% ipython --no-banner

In [1]: import numpy as np

In [2]: from numpy import linalg as LA

In [3]: np.set_printoptions(precision=2, suppress=True, linewidth=160, legacy="1.25")

In [4]: M2 = np.array([[-1, 3, -3, -3, -1, 2, -3, -1, 2, 1, 2, 2, -3],
   ...:     [2, 2, -2, -1, -3, -1, 3, -3, -3, 1, -1, 2, -2],
   ...:     [3, -1, -2, 1, 3, 2, -3, 1, 0, -1, -2, 3, -1],
   ...:     [1, 1, -3, -2, -3, 3, 0, 3, 0, 2, -3, 1, 2],
   ...:     [0, 0, -1, 3, 2, -3, 2, 2, -3, 1, 1, 1, 1],
   ...:     [2, 2, 2, -1, 0, -1, 0, 2, -3, 0, 2, 0, 2],
   ...:     [-2, 0, 1, 1, -3, -3, 0, 0, -1, 0, 2, 1, 2],
   ...:     [3, 1, -1, 3, -2, -3, -1, 1, -3, 3, 3, 0, -1],
   ...:     [-2, 1, 3, -3, -2, 3, 3, 2, 0, 0, 2, -2, 3],
   ...:     [-2, -1, -3, -3, 1, -2, 0, 2, 1, -3, 2, -3, -2],
   ...:     [0, 3, -3, 0, 1, -1, 1, 3, 1, -2, -1, -1, -2],
   ...:     [2, 0, -1, 1, -3, 3, 0, -1, -2, 1, -2, 3, 0],
   ...:     [2, 3, -3, 1, 2, -2, -1, 3, -2, 1, 0, 3, 3]])

In [5]: M = np.triu(M2, 1)

In [6]: M
Out[6]: 
array([[ 0,  3, -3, -3, -1,  2, -3, -1,  2,  1,  2,  2, -3],
       [ 0,  0, -2, -1, -3, -1,  3, -3, -3,  1, -1,  2, -2],
       [ 0,  0,  0,  1,  3,  2, -3,  1,  0, -1, -2,  3, -1],
       [ 0,  0,  0,  0, -3,  3,  0,  3,  0,  2, -3,  1,  2],
       [ 0,  0,  0,  0,  0, -3,  2,  2, -3,  1,  1,  1,  1],
       [ 0,  0,  0,  0,  0,  0,  0,  2, -3,  0,  2,  0,  2],
       [ 0,  0,  0,  0,  0,  0,  0,  0, -1,  0,  2,  1,  2],
       [ 0,  0,  0,  0,  0,  0,  0,  0, -3,  3,  3,  0, -1],
       [ 0,  0,  0,  0,  0,  0,  0,  0,  0,  0,  2, -2,  3],
       [ 0,  0,  0,  0,  0,  0,  0,  0,  0,  0,  2, -3, -2],
       [ 0,  0,  0,  0,  0,  0,  0,  0,  0,  0,  0, -1, -2],
       [ 0,  0,  0,  0,  0,  0,  0,  0,  0,  0,  0,  0,  0],
       [ 0,  0,  0,  0,  0,  0,  0,  0,  0,  0,  0,  0,  0]])

In [7]: np.sort(np.abs(LA.eigvals(M)))
Out[7]: array([0., 0., 0., 0., 0., 0., 0., 0., 0., 0., 0., 0., 0.])

In [8]: np.allclose(M @ M.T, M.T @ M)
Out[8]: False

In [9]: np.trace(M)
Out[9]: 0

In [10]: r = LA.matrix_rank(M)

In [11]: r
Out[11]: 11

In [12]: null = LA.svd(M)[2][r:].T

In [13]: [int(LA.matrix_rank(np.delete(M, i, axis=0))) for i in range(13)]
Out[13]: [10, 10, 10, 10, 10, 10, 10, 10, 10, 10, 10, 11, 11]

In [14]: null.shape
Out[14]: (13, 2)

In [15]: [int(LA.matrix_rank(M[:i])) for i in range(1, len(M) + 1)]
Out[15]: [1, 2, 3, 4, 5, 6, 7, 8, 9, 10, 11, 11, 11]

In [16]: [int(LA.matrix_rank(M[:, :j + 1])) for j in range(13)]
Out[16]: [0, 1, 2, 3, 4, 5, 5, 6, 7, 8, 9, 10, 11]

In [17]: LA.matrix_rank(M, rtol=0.1)
Out[17]: 8

In [18]: np.argsort(-LA.norm(M, axis=0).round(6), kind="stable")[:3]
Out[18]: array([12, 10,  8])

In [19]: [round(float(x), 2) for x in LA.svd(M, compute_uv=False)[:3]]
Out[19]: [9.48, 8.58, 7.49]

In [20]: LA.cond(M) > 100
Out[20]: True

In [21]: round(LA.norm(M, 2) / LA.norm(M), 2)
Out[21]: 0.52

In [22]: data = np.loadtxt("sample11.csv", delimiter=",")

In [23]: data
Out[23]: 
array([[  6.16,  -5.15,  -0.29,  -9.13,  10.16,  -4.49,   6.9 , -10.13],
       [ -4.93,   1.84,   1.54,  -0.93,  -2.4 ,   2.11,  -2.38,   8.28],
       [ -1.78,   4.53,   2.24,   5.88, -11.77,   6.28,  -8.1 ,   8.82],
       [ -0.97,   0.98,  -0.42,  -5.12,  -2.04,  -3.94,   0.21,  -4.87],
       [ -1.78,   5.36,   1.81,  -0.4 ,  -2.34,  -3.57,   2.4 ,   4.81],
       [  8.6 ,  -1.23,  -2.52,   3.72,  -0.37,   4.39,   0.07,   0.28],
       [  2.18,   1.87,   0.17,   5.01, -10.46,   6.24,  -6.66,   4.31],
       [-10.55,   6.12,   8.37,   5.62,  -1.95,   1.62,   3.74,   9.5 ],
       [ -5.18,  -0.89,  -2.11,  -8.56,   9.28,  -4.56,   2.12,  -5.18],
       [ -3.61,   2.67,   1.71,   0.72,  -0.4 ,  -1.69,   2.9 ,  -1.98],
       [  6.63,   2.04,   1.39,   8.  ,  -5.52,   4.2 ,  -1.38,   4.35],
       [  1.94,  -0.85,  -2.79,  -3.24,   3.17,   0.6 ,  -0.83,   0.57],
       [  5.04,  -3.08,   0.33,  -1.31,   4.05,   0.57,   3.33,  -2.42],
       [ -3.47,   2.3 ,  -0.2 ,  -4.13,  -0.18,  -2.77,  -0.15,  -1.97],
       [ -6.91,   3.43,   4.22,   3.05,  -3.85,   0.32,  -0.18,   0.79],
       [  5.46,  -1.54,  -4.04,  -8.94,   5.68,  -1.92,   1.83,   1.31],
       [ -0.85,  -4.55,  -0.62, -12.07,   9.09,  -2.87,   1.05,  -5.51],
       [ -1.65,   0.13,   0.81,   4.09,  -1.83,   1.37,  -1.35,  -2.  ],
       [ -1.39,   3.88,   2.05,   4.94, -11.01,   6.55,  -8.09,   9.58],
       [  7.47,  -2.42,   1.81,   1.45,   5.43,  -3.14,   6.44,  -6.02],
       [  6.69, -10.57,  -7.49, -12.02,   9.34,   0.1 ,  -0.37, -14.23],
       [ -1.09,  -3.68,  -0.63,  13.61,  -1.94,   5.78,  -3.97,   0.58],
       [ -8.87,   2.09,  -0.35,  -0.13,   2.9 ,  -4.45,   4.33,  -6.22],
       [  1.1 ,  -2.18,  -2.95,  -2.63,  -0.54,   3.99,  -5.01,   1.  ],
       [  0.74,  -3.68,  -3.28,  -8.8 ,   6.76,  -0.5 ,  -2.2 ,  -3.12],
       [  6.81,  -0.74,  -0.59,   8.34,  -5.22,   2.12,  -1.95,  -1.63],
       [  1.12,  -4.07,   1.09,  -1.72,   1.05,   2.43,  -3.65,  -6.49]])

In [24]: M2 = np.c_[data[:, :5] @ np.array([[2, -1, 0, -1, 0],
    ...:     [-3, 2, 2, 1, 3],
    ...:     [-2, 2, 0, 2, 0],
    ...:     [3, 2, -2, 3, 2],
    ...:     [1, 0, 1, 3, -1]]), np.array([3, 1, 3, 2, 0, 3, 1, 0, 2, 2, 0, 3, 3, 3, 3, 2, 3, 0, 2, 0, 3, 1, 1, 1, 0, 1, 0])]

In [25]: M2
Out[25]: 
array([[ 11.12, -35.3 ,  18.12,  -8.8 , -43.87,   3.  ],
       [-23.65,   9.83,   3.14,  -0.14,   6.06,   1.  ],
       [-15.76,  27.08, -14.47,  -6.88,  37.12,   3.  ],
       [-21.44,  -8.15,  10.16, -20.37,  -5.26,   2.  ],
       [-26.8 ,  15.32,   9.18,   2.54,  17.62,   0.  ],
       [ 36.72,  -8.66, -10.27,  -4.82,   4.12,   3.  ],
       [  2.98,  11.92, -16.74, -16.32,  26.09,   1.  ],
       [-41.29,  50.77,  -0.95,  44.42,  31.55,   0.  ],
       [-19.87, -17.94,  24.62,   2.23, -29.07,   2.  ],
       [-16.89,  13.81,   3.5 ,  10.66,   9.85,   2.  ],
       [ 22.84,  16.23, -17.44,   5.63,  27.64,   0.  ],
       [  5.46, -15.7 ,   7.95,  -8.58, -12.2 ,   3.  ],
       [ 18.78, -13.16,   0.51,   0.76, -15.91,   3.  ],
       [-26.01,  -0.59,  12.68,  -7.56,  -1.18,   3.  ],
       [-27.25,  28.31,  -3.09,  16.38,  20.24,   3.  ],
       [  2.48, -34.5 ,  20.48, -24.86, -28.18,   2.  ],
       [-13.93, -33.63,  24.13, -13.88, -46.88,   3.  ],
       [  5.13,  11.71,  -9.75,  10.18,  10.4 ,   0.  ],
       [-14.71,  23.13, -13.13,  -8.84,  32.53,   2.  ],
       [ 28.36,  -5.79,  -2.31,  14.37,  -9.79,   0.  ],
       [ 33.35, -66.85,  12.24, -40.28, -65.09,   3.  ],
       [ 49.01,  19.69, -36.52,  31.16,  18.12,   1.  ],
       [-20.8 ,  12.09,   7.34,  18.57,   3.11,   1.  ],
       [  6.21, -16.62,   0.36, -18.69, -11.26,   1.  ],
       [ -0.56, -32.26,  17.  , -17.1 , -35.4 ,   0.  ],
       [ 36.82,   7.21, -23.38,   0.63,  19.68,   1.  ],
       [  8.16, -10.52,  -3.65,  -5.02, -16.7 ,   0.  ]])

In [26]: LA.matrix_rank(M2)
Out[26]: 6

In [27]: LA.matrix_rank(np.c_[data, M2])
Out[27]: 9
